% python3 -q
>>> import numpy as np
>>> from numpy import linalg as LA
>>> np.set_printoptions(precision=2, suppress=True, linewidth=140, sign=" ")
>>> tidy = lambda a: np.round(a, 2) + 0
>>> arr = np.load("test15.npy")
>>> arr
array([[-3.,  1.,  0.],
       [ 0., -3.,  1.],
       [ 0.,  0., -3.]])
>>> Q = arr.astype(float).copy()
>>> for j in range(3):
...     Q[:, j] -= Q[:, :j] @ (Q[:, :j].T @ Q[:, j])
...     Q[:, j] /= LA.norm(Q[:, j])
... 
>>> Q
array([[-1.,  0.,  0.],
       [ 0., -1.,  0.],
       [ 0.,  0., -1.]])
>>> Q.T @ arr
array([[ 3., -1.,  0.],
       [ 0.,  3., -1.],
       [ 0.,  0.,  3.]])
>>> P = np.triu(np.array([[-3, 3, -2], [-1, -3, -2], [0, -1, -2]]), 1) + np.eye(3)
>>> M2 = P @ arr @ LA.inv(P)
>>> LA.matrix_rank(M2)
np.int64(3)
>>> np.poly(M2)
array([  1.,   9.,  27.,  27.])
>>> print(tidy(LA.det(M2)))
-27.0
>>> P @ arr - arr @ P
array([[ 0.,  0.,  5.],
       [ 0.,  0.,  0.],
       [ 0.,  0.,  0.]])
>>> rng = np.random.default_rng(97)
>>> lab = rng.permutation(3)
>>> M2 = arr[:, lab] * rng.choice([-1, 1], 3)
>>> M2
array([[-1.,  3.,  0.],
       [ 3., -0.,  1.],
       [-0., -0., -3.]])
>>> Uu, _, VT = LA.svd(arr.T @ M2)
>>> tidy(Uu @ VT)
array([[ 0., -1.,  0.],
       [-1.,  0.,  0.],
       [ 0.,  0.,  1.]])
>>> M2 = arr + rng.integers(-2, 3, (3, 2)) @ rng.integers(-2, 3, (2, 3))
>>> M2
array([[-3.,  1.,  0.],
       [ 4., -9., -4.],
       [-2.,  4.,  1.]])
>>> np.abs(M2 - arr).sum(axis=1)
array([  0.,  15.,  10.])
>>> M2 - arr
array([[ 0.,  0.,  0.],
       [ 4., -6., -5.],
       [-2.,  4.,  4.]])
>>> tidy(LA.svd(M2 - arr, compute_uv=False))
array([ 10.6 ,   0.78,   0.  ])
>>> F = np.loadtxt("arr.csv", delimiter=",")
>>> F
array([[ 4., -3., -2.,  1.],
       [ 0.,  0., -3.,  0.],
       [ 0., -7.,  6., -3.],
       [ 0.,  3.,  3.,  1.]])
>>> print(tidy(np.sort(np.abs(LA.eigvals(F)))))
[ 0.87  0.87  4.    7.86]
>>> tidy(LA.matrix_power(F, 3))
array([[  64.,   41.,  -62.,   51.],
       [   0.,  153., -144.,   63.],
       [   0., -399.,  378., -165.],
       [   0., -108.,  102.,  -44.]])
>>> np.allclose(F @ F.T, F.T @ F)
False
>>> tidy(np.abs(LA.eigvals(F)).max())
np.float64(7.86)
>>> print(np.allclose(F, F.T))
False
>>> print(np.trace(F))
11.0
>>> np.argsort(-LA.norm(F, axis=0).round(6), kind="stable")[:3]
array([ 1,  2,  0])
>>> LA.cond(F) > 100
np.False_
>>> np.diff(F, axis=0)
array([[-4.,  3., -1., -1.],
       [ 0., -7.,  9., -3.],
       [ 0., 10., -3.,  4.]])
>>> np.abs(F).max()
np.float64(7.0)
>>> print(LA.matrix_rank(F))
4
>>> tidy(LA.norm(F))
np.float64(12.33)
>>> F.mean(axis=0)
array([ 1.  , -1.75,  1.  , -0.25])
>>> F.shape
(4, 4)
>>> np.unravel_index(np.abs(F).argmax(), F.shape)
(np.int64(2), np.int64(1))
>>> K = np.load("x.npy")
>>> K
array([[-1,  0],
       [ 0,  2]])
>>> lab = rng.permutation(2)
>>> M2 = K[:, lab] * rng.choice([-1, 1], 2)
>>> M2
array([[ 0, -1],
       [ 2,  0]])
>>> Uu, _, VT = LA.svd(K.T @ M2)
>>> lab
array([ 1,  0])
>>> tidy(LA.lstsq(K, M2)[0])
array([[ 0.,  1.],
       [ 1.,  0.]])
>>> M2 = K + rng.integers(-2, 3, (2, 1)) @ rng.integers(-2, 3, (1, 2))
>>> M2
array([[ 0,  2],
       [-2, -2]])
>>> tidy(LA.svd(M2 - K, compute_uv=False))
array([ 5.,  0.])
>>> print(LA.matrix_rank(M2 - K, tol=1e-8))
1
>>> M2 - K
array([[ 1,  2],
       [-2, -4]])
>>> vec = np.array([5, 1])
>>> y = K @ vec
>>> y
array([-5,  2])
>>> tidy(LA.solve(K, y))
array([ 5.,  1.])
>>> tidy(LA.svd(K, compute_uv=False))
array([ 2.,  1.])
>>> print(K @ K.T)
[[ 1  0]
 [ 0  4]]
>>> K[:, 1] @ K[:, 0]
np.int64(0)
>>> m1 = np.array([[-1.9, 0.5], [-0.6, -1.8], [-0.2, -0.8], [-0.6, -1.1]])
>>> m1[:, 0] *= 20
>>> m1
array([[-38. ,   0.5],
       [-12. ,  -1.8],
       [ -4. ,  -0.8],
       [-12. ,  -1.1]])
>>> Uu, sig, VT = LA.svd(m1)
>>> tidy(sig)
array([ 41.81,   2.27])
>>> np.argmax(sig[:-1] / (sig[1:] + 1e-6)) + 1
np.int64(1)
>>> M2 = Uu[:, :1] @ np.diag(sig[:1]) @ VT[:1]
>>> tidy(LA.norm(m1 - M2, 2)), tidy(sig[1])
(np.float64(2.27), np.float64(2.27))
>>> tidy(LA.norm(m1 - M2) / LA.norm(m1))
np.float64(0.05)
>>> [round(float(x), 2) for x in LA.svd(m1, compute_uv=False)[:3]]
[41.81, 2.27]
>>> print(round(np.log10(LA.cond(m1))))
1
>>> tidy(LA.norm(m1, 2) / LA.norm(m1))
np.float64(1.0)
>>> LA.matrix_rank(m1, rtol=0.1)
np.int64(1)
>>> M2 = np.c_[m1[:, :1] @ np.array([[0]]), np.array([0, 4, 6, 9])]
>>> M2
array([[ 0.,  0.],
       [ 0.,  4.],
       [ 0.,  6.],
       [ 0.,  9.]])
>>> LA.matrix_rank(M2)
np.int64(1)
>>> tidy(LA.norm(M2 - m1 @ LA.lstsq(m1, M2)[0], axis=0))
array([ 0.  ,  6.08])
>>> lab = rng.permutation(2)
>>> M2 = m1[:, lab] * rng.choice([-1, 1], 2)
>>> print(M2)
[[ -0.5 -38. ]
 [  1.8 -12. ]
 [  0.8  -4. ]
 [  1.1 -12. ]]
>>> Uu, _, VT = LA.svd(m1.T @ M2)
>>> tidy(LA.lstsq(m1, M2)[0])
array([[ 0.,  1.],
       [-1.,  0.]])
>>> Uu, sig, VT = LA.svd(arr, full_matrices=False)
>>> tidy(np.abs(VT[0]))
array([ 0.43,  0.72,  0.54])
>>> np.allclose(Uu * sig @ VT, arr)
True
>>> J = np.load("mat.npy")
>>> J
array([[ -0.76,   8.34,  -0.76],
       [ -8.78,  11.94,   6.41],
       [  0.27,   2.51,   5.76],
       [  7.67,   5.48,   6.16],
       [  8.54,   3.8 ,  -0.29],
       [  6.41,   0.44,  -6.95],
       [-18.8 ,   3.32, -12.66],
       [  8.32,  -3.6 ,  -5.21],
       [  8.03, -11.23,  16.08],
       [-18.26,   3.5 ,  -7.36],
       [ -1.68,  -4.14,  -3.21],
       [  9.49,  14.51,  26.27],
       [ -4.99,  -2.45,  12.66],
       [ -2.35,  -3.54,   1.14],
       [ -1.56,  -2.78,  -6.29],
       [-13.67,   6.92,   8.08],
       [ -5.56,   0.06,  14.87],
       [  0.48,  17.96,   1.59],
       [  3.87,   4.33,  -2.64],
       [ -3.27,   3.48, -17.12],
       [ -0.93, -15.66,  -1.94],
       [ -6.84,  13.2 , -11.83],
       [ -5.47,  -0.32,  -2.78]])
>>> Xs = J - J.mean(axis=0)
>>> Uu, sig, VT = LA.svd(Xs, full_matrices=False)
>>> print(tidy(sig ** 2 / (sig ** 2).sum()))
[ 0.51  0.29  0.2 ]
>>> np.abs(Uu[:, 0]).argmax()
np.int64(11)
>>> print((np.sign(Uu[:, 0]) == np.sign(Uu[0, 0])).astype(int))
[ 1  0  0  0  0  1  1  1  0  1  1  0  0  1  1  0  0  0  1  1  1  1  1]
>>> tidy(sig)
array([ 50.89,  38.45,  32.09])
>>> tidy((sig ** 2).sum() ** 2 / (sig ** 4).sum())
np.float64(2.61)
>>> LA.matrix_rank(Xs)
np.int64(3)
>>> vec = np.array([1, 0, 0])
>>> y = J @ vec
>>> tidy(LA.lstsq(J, y)[0])
array([ 1.,  0.,  0.])
>>> tidy(LA.pinv(J) @ J)
array([[ 1.,  0.,  0.],
       [ 0.,  1.,  0.],
       [ 0.,  0.,  1.]])
>>> y = y + 0.05 * rng.normal(size=23)
>>> print(tidy(y))
[ -0.74  -8.74   0.27   7.66   8.53   6.41 -18.82   8.35   8.09 -18.21  -1.79   9.45  -5.02  -2.32  -1.65 -13.71  -5.55   0.39   3.94
  -3.22  -0.98  -6.86  -5.49]
>>> b, *_ = LA.lstsq(J, y)
>>> tidy(J.T @ (y - J @ b))
array([ 0.,  0.,  0.])
>>> P = m1 @ LA.solve(m1.T @ m1, m1.T)
>>> LA.matrix_rank(np.eye(4) - P)
np.int64(2)
>>> print(tidy(LA.eigvalsh(P)))
[ 0.  0.  1.  1.]
>>> np.trace(P)
np.float64(2.0)
>>> print(tidy((np.eye(4) - P) @ m1))
[[ 0.  0.]
 [ 0.  0.]
 [ 0.  0.]
 [ 0.  0.]]
>>> M2 = J / np.sqrt((J ** 2).mean(axis=1, keepdims=True))
>>> tidy(LA.norm(M2, axis=1))
array([ 1.73,  1.73,  1.73,  1.73,  1.73,  1.73,  1.73,  1.73,  1.73,  1.73,  1.73,  1.73,  1.73,  1.73,  1.73,  1.73,  1.73,  1.73,  1.73,
        1.73,  1.73,  1.73,  1.73])
>>> LA.matrix_rank(J - J.mean(axis=1, keepdims=True))
np.int64(2)
>>> lab = J[:, 1] > np.median(J[:, 1])
>>> u = J[lab].mean(axis=0) - J[~lab].mean(axis=0)
>>> np.argsort(-np.abs(u).round(6), kind="stable")
array([ 1,  0,  2])
>>> data = rng.normal(size=(10, 3))
>>> data = 10 * data / LA.norm(data, axis=1, keepdims=True)
>>> tidy(data)
array([[-2.53, -5.67,  7.84],
       [ 2.1 , -7.14, -6.68],
       [ 6.79, -4.55, -5.77],
       [-5.32,  6.58, -5.33],
       [ 0.23,  3.78, -9.26],
       [-0.86, -7.43, -6.63],
       [-1.22,  9.92, -0.12],
       [ 4.31, -3.67, -8.24],
       [ 8.31, -4.86, -2.7 ],
       [ 5.49, -6.61,  5.11]])
>>> M2 = data + rng.integers(-2, 3, (10, 2)) @ rng.integers(-2, 3, (2, 3))
>>> print(tidy(M2))
[[-7.53 -2.67  9.84]
 [ 4.1  -9.14 -7.68]
 [ 8.79 -6.55 -6.77]
 [-2.32  1.58 -7.33]
 [ 2.23  5.78 -9.26]
 [-2.86 -1.43 -4.63]
 [ 1.78  4.92 -2.12]
 [ 2.31  2.33 -6.24]
 [ 9.31 -3.86 -2.7 ]
 [ 0.49 -3.61  7.11]]
>>> tidy(M2 - data)
array([[-5.,  3.,  2.],
       [ 2., -2., -1.],
       [ 2., -2., -1.],
       [ 3., -5., -2.],
       [ 2.,  2.,  0.],
       [-2.,  6.,  2.],
       [ 3., -5., -2.],
       [-2.,  6.,  2.],
       [ 1.,  1.,  0.],
       [-5.,  3.,  2.]])
>>> tidy(np.abs(M2 - data).sum(axis=1))
array([ 10.,   5.,   5.,  10.,   4.,  10.,  10.,  10.,   2.,  10.])
>>> tidy(LA.svd(M2 - data, compute_uv=False))
array([ 15.48,   5.33,   0.  ])
>>> lab = rng.permutation(4)
>>> M2 = F[:, lab] * rng.choice([-1, 1], 4)
>>> M2
array([[ 1., -2., -3., -4.],
       [ 0., -3.,  0., -0.],
       [-3.,  6., -7., -0.],
       [ 1.,  3.,  3., -0.]])
>>> Uu, _, VT = LA.svd(F.T @ M2)
>>> tidy(Uu @ VT)
array([[ 0.,  0.,  0., -1.],
       [ 0.,  0.,  1.,  0.],
       [ 0.,  1.,  0.,  0.],
       [ 1.,  0.,  0.,  0.]])
>>> lab
array([ 3,  2,  1,  0])
